$ python3 -q
>>> import numpy as np
>>> from numpy import linalg as LA
>>> np.set_printoptions(suppress=True, linewidth=120)
>>> def rd(a):
...     return np.round(a, 1) + 0
... 
>>> f = np.array([4, 5, 2, 4, 5, 2, 1, 1])
>>> A = f[np.abs(np.subtract.outer(np.arange(8), np.arange(8)))]
>>> A
array([[4, 5, 2, 4, 5, 2, 1, 1],
       [5, 4, 5, 2, 4, 5, 2, 1],
       [2, 5, 4, 5, 2, 4, 5, 2],
       [4, 2, 5, 4, 5, 2, 4, 5],
       [5, 4, 2, 5, 4, 5, 2, 4],
       [2, 5, 4, 2, 5, 4, 5, 2],
       [1, 2, 5, 4, 2, 5, 4, 5],
       [1, 1, 2, 5, 4, 2, 5, 4]])
>>> # symmetric, so the eigenvalues are real
>>> print(np.all(LA.eigvalsh(A) > 0))
False
>>> ang = np.radians(60)
>>> R = np.eye(8)
>>> R[1, 1] = R[6, 6] = np.cos(ang)
>>> R[1, 6], R[6, 1] = -np.sin(ang), np.sin(ang)
>>> rd(R)
array([[ 1. ,  0. ,  0. ,  0. ,  0. ,  0. ,  0. ,  0. ],
       [ 0. ,  0.5,  0. ,  0. ,  0. ,  0. , -0.9,  0. ],
       [ 0. ,  0. ,  1. ,  0. ,  0. ,  0. ,  0. ,  0. ],
       [ 0. ,  0. ,  0. ,  1. ,  0. ,  0. ,  0. ,  0. ],
       [ 0. ,  0. ,  0. ,  0. ,  1. ,  0. ,  0. ,  0. ],
       [ 0. ,  0. ,  0. ,  0. ,  0. ,  1. ,  0. ,  0. ],
       [ 0. ,  0.9,  0. ,  0. ,  0. ,  0. ,  0.5,  0. ],
       [ 0. ,  0. ,  0. ,  0. ,  0. ,  0. ,  0. ,  1. ]])
>>> out = A @ R.T
>>> rd(LA.det(R)), np.trace(R)
(np.float64(1.0), np.float64(7.0))
>>> rd(np.abs(out - A).max(axis=0))
array([0. , 6.8, 0. , 0. , 0. , 0. , 3.8, 0. ])
>>> print(rd(out))
[[ 4.   1.6  2.   4.   5.   2.   4.8  1. ]
 [ 5.   0.3  5.   2.   4.   5.   4.5  1. ]
 [ 2.  -1.8  4.   5.   2.   4.   6.8  2. ]
 [ 4.  -2.5  5.   4.   5.   2.   3.7  5. ]
 [ 5.   0.3  2.   5.   4.   5.   4.5  4. ]
 [ 2.  -1.8  4.   2.   5.   4.   6.8  2. ]
 [ 1.  -2.5  5.   4.   2.   5.   3.7  5. ]
 [ 1.  -3.8  2.   5.   4.   2.   3.4  4. ]]
>>> W0 = np.array([[0, 5, 0, 0, 0, 4],
...     [0, 0, 0, 0, -3, 0],
...     [0, 3, 0, 1, 0, -3],
...     [0, 0, 0, 0, 0, 0],
...     [0, 0, 4, 0, 0, 0],
...     [0, 0, 0, 0, 0, 3],
...     [3, 3, -3, 0, 1, 0],
...     [0, 0, -3, 2, -5, 0],
...     [0, 0, 0, 0, 0, 0]])
>>> t3 = np.stack([W0, -1 * W0, W0[::-1]])
>>> print(LA.matrix_rank(t3.reshape(3, -1)))
2
>>> out = np.c_[W0[:, :2] @ np.array([[-2, 1], [2, 0]]), np.array([-3, 0, -2, 1, 3, 0, -1, -1, -3])]
>>> out
array([[10,  0, -3],
       [ 0,  0,  0],
       [ 6,  0, -2],
       [ 0,  0,  1],
       [ 0,  0,  3],
       [ 0,  0,  0],
       [ 0,  3, -1],
       [ 0,  0, -1],
       [ 0,  0, -3]])
>>> rd(LA.norm(out - W0 @ LA.lstsq(W0, out)[0], axis=0))
array([0. , 0. , 3.2])
>>> LA.matrix_rank(out)
np.int64(3)
